% python3 -q
>>> import numpy as np
>>> import numpy.linalg as la
>>> np.set_printoptions(precision=2, suppress=True, linewidth=140, sign=" ")
>>> tidy = lambda a: np.round(a, 2) + 0
>>> r0 = np.array([9, 5])
>>> mat = -1 * np.eye(2) + np.outer(r0, r0)
>>> mat
array([[ 80.,  45.],
       [ 45.,  24.]])
>>> # equal to its transpose
>>> x0 = np.array([0, 1])
>>> y = mat @ x0
>>> c, lr = np.zeros(2), 1 / la.norm(mat, 2) ** 2
>>> for i in range(150):
...     c -= lr * mat.T @ (mat @ c - y)
...     if i % 50 == 0: print(i, round(la.norm(mat @ c - y), 2))
... 
0 0.87
50 0.87
100 0.87
>>> tidy(c)
array([ 0.42,  0.25])
>>> vals, V = la.eigh(mat)
>>> x0 = np.array([-3, 1])
>>> x0 @ mat @ x0
np.float64(474.0)
>>> W0 = np.array([[-3, -2, -1, 0], [1, 2, 3, 4], [5, 6, 7, 8]])
>>> # null space of dimension 2
>>> W = np.array([[-2, 1], [0, -1], [0, 0], [1, -2]])
>>> c = np.array([3, 1])
>>> act = np.maximum(W0 @ W + c, 0)
>>> act
array([[ 9,  0],
       [ 5,  0],
       [ 1,  0]])
>>> (act > 0).mean(axis=0)
array([ 1.,  0.])
>>> W2 = np.array([[2, 5], [6, 7]])
>>> act @ W2
array([[ 18,  45],
       [ 10,  25],
       [  2,   5]])
>>> W @ W2
array([[  2,  -3],
       [ -6,  -7],
       [  0,   0],
       [-10,  -9]])
>>> r0 = np.array([-1, -3, 2])
>>> np.array([np.convolve(row, r0, "same") for row in W0])
array([[ 11,   1,  -1,  -2],
       [ -5,  -7,  -9,  -6],
       [-21, -15, -17, -10]])
>>> np.polyval(r0, W0[1])
array([ -2,  -8, -16, -26])
>>> np.correlate(W0[1], W0[0], "full")
array([  0,  -1,  -4, -10, -16, -17, -12])
>>> tidy(W0 @ la.pinv(W0) @ W0)
array([[-3., -2., -1.,  0.],
       [ 1.,  2.,  3.,  4.],
       [ 5.,  6.,  7.,  8.]])
>>> la.lstsq(W0[:-1].T, W0[-1])[2]
np.int32(2)
>>> np.unique(W0.round(6), axis=0).shape
(3, 4)
>>> np.allclose(W0[:-1].T @ la.lstsq(W0[:-1].T, W0[-1])[0], W0[-1])
True
>>> try:
...     la.inv(W0)
... except la.LinAlgError as e:
...     print(repr(e))
... 
LinAlgError('Last 2 dimensions of the array must be square')
>>> B = np.array([[0, 0, -1], [1, 2, 3], [-1, -3, 1]])
>>> B[-1] = B[0]
>>> feats = B + 0.3 * np.eye(3)
>>> feats
array([[ 0.3,  0. , -1. ],
       [ 1. ,  2.3,  3. ],
       [ 0. ,  0. , -0.7]])
>>> # row 1 is much longer than the rest
>>> vals, V = la.eig(feats)
>>> tidy(np.sort(la.eigvals(feats @ feats)))
array([ 0.09,  0.49,  5.29])
>>> tidy(np.sort(la.eigvals(feats.T)))
array([-0.7,  0.3,  2.3])
>>> vals
array([ 2.3,  0.3, -0.7])
>>> x0 = np.array([-2, -1, 2])
>>> y = feats @ x0
>>> c, lr = np.zeros(3), 1 / la.norm(feats, 2) ** 2
>>> for i in range(8):
...     c -= lr * feats.T @ (feats @ c - y)
...     if i % 2 == 0: print(i, round(la.norm(feats @ c - y), 2))
... 
0 2.38
2 2.16
4 1.96
6 1.78
>>> tidy(la.cond(feats))
np.float64(28.99)
>>> J = np.array([[0, -3, -2], [0, 0, -2], [0, 0, 0]])
>>> # triangular
>>> P = np.triu(np.array([[-1, 3, 2], [-1, 3, -4], [-4, -5, -3]]), 1) + np.eye(3)
>>> B = P @ J @ la.inv(P)
>>> np.trace(B), np.trace(J)
(np.float64(0.0), np.int64(0))
>>> tidy(la.det(B))
np.float64(0.0)
